$ python -q
>>> import numpy as np
>>> import numpy.linalg as la
>>> np.set_printoptions(precision=2, suppress=True, linewidth=120, floatmode="fixed")
>>> feats = np.array([[8, 6, 5], [5, 8, 6], [6, 5, 8]])
>>> (feats @ feats)[0]
array([124, 121, 116])
>>> np.sort(np.abs(np.fft.fft(feats[0]))), np.sort(la.svd(feats, compute_uv=False))
(array([ 2.65,  2.65, 19.00]), array([ 2.65,  2.65, 19.00]))
>>> feats @ (-1.0) ** np.arange(3)
array([7.00, 3.00, 9.00])
>>> P = np.triu(np.array([[-1, 1, -6], [-6, -3, -1], [2, -7, -2]]), 1) + np.eye(3)
>>> Y = P @ feats @ la.inv(P)
>>> np.trace(Y), np.trace(feats)
(np.float64(24.0), np.int64(24))
>>> np.poly(Y)
array([   1.00,  -24.00,  102.00, -133.00])
>>> Y = feats[0, 0] * feats[1:] - np.outer(feats[1:, 0], feats[0])
>>> Y
array([[ 0, 34, 23],
       [ 0,  4, 34]])
>>> np.flatnonzero(~Y.round(6).any(axis=1))
array([], dtype=int64)
>>> feats[:, 0] / feats[0, 0]
array([1.00, 0.62, 0.75])
>>> la.matrix_rank(Y), la.matrix_rank(feats)
(np.int64(2), np.int64(3))
>>> Q, V = la.qr(feats[:, :1])[0], la.qr(feats[:, 1:])[0]
>>> sig = la.svd(Q.T @ V, compute_uv=False)
>>> sig
array([0.96])
>>> (sig > 0.9).sum()
np.int64(1)
>>> rng = np.random.default_rng(331982)
>>> labels = rng.permutation(3)
>>> labels
array([1, 2, 0])
>>> Y = feats[labels][:, labels]
>>> Y
array([[8, 6, 5],
       [5, 8, 6],
       [6, 5, 8]])
>>> X = np.load("x.npy")
>>> X
array([[ 4,  5,  6],
       [ 7,  8,  9],
       [10, 11, 12],
       [13, 14, 15],
       [16, 17, 18],
       [19, 20, 21]])
>>> left, sig, vt = la.svd(X)
>>> np.argmax(sig[:-1] / (sig[1:] + 1e-6)) + 1
np.int64(2)
>>> sig.round(2) + 0
array([57.40,  1.31,  0.00])
>>> Y = left[:, :2] @ np.diag(sig[:2]) @ vt[:2]
>>> round(float(la.norm(X - Y) / la.norm(X)), 2)
0.0
>>> data = np.loadtxt("sample15.csv", delimiter=",")
>>> data
array([[ 172.00,   35.00,   37.00,  -30.00,  -80.00,  126.00],
       [  35.00,  121.00,  175.00,  -59.00,   58.00,    7.00],
       [  37.00,  175.00,  275.00, -101.00,  142.00,   36.00],
       [ -30.00,  -59.00, -101.00,   92.00,  -60.00,  -24.00],
       [ -80.00,   58.00,  142.00,  -60.00,  206.00,   17.00],
       [ 126.00,    7.00,   36.00,  -24.00,   17.00,  166.00]])
>>> # null space of dimension 2
>>> labels = rng.permutation(3)
>>> Y = feats[:, labels] * rng.choice([-1, 1], 3)
>>> Y
array([[-6, -8, -5],
       [-8, -5, -6],
       [-5, -6, -8]])
>>> left, _, vt = la.svd(feats.T @ Y)
>>> np.round(left @ vt, 2) + 0
array([[ 0.00, -1.00,  0.00],
       [-1.00,  0.00,  0.00],
       [ 0.00,  0.00, -1.00]])
>>> np.round(la.lstsq(feats, Y)[0], 2) + 0
array([[ 0.00, -1.00,  0.00],
       [-1.00,  0.00,  0.00],
       [ 0.00,  0.00, -1.00]])
>>> labels
array([1, 0, 2])
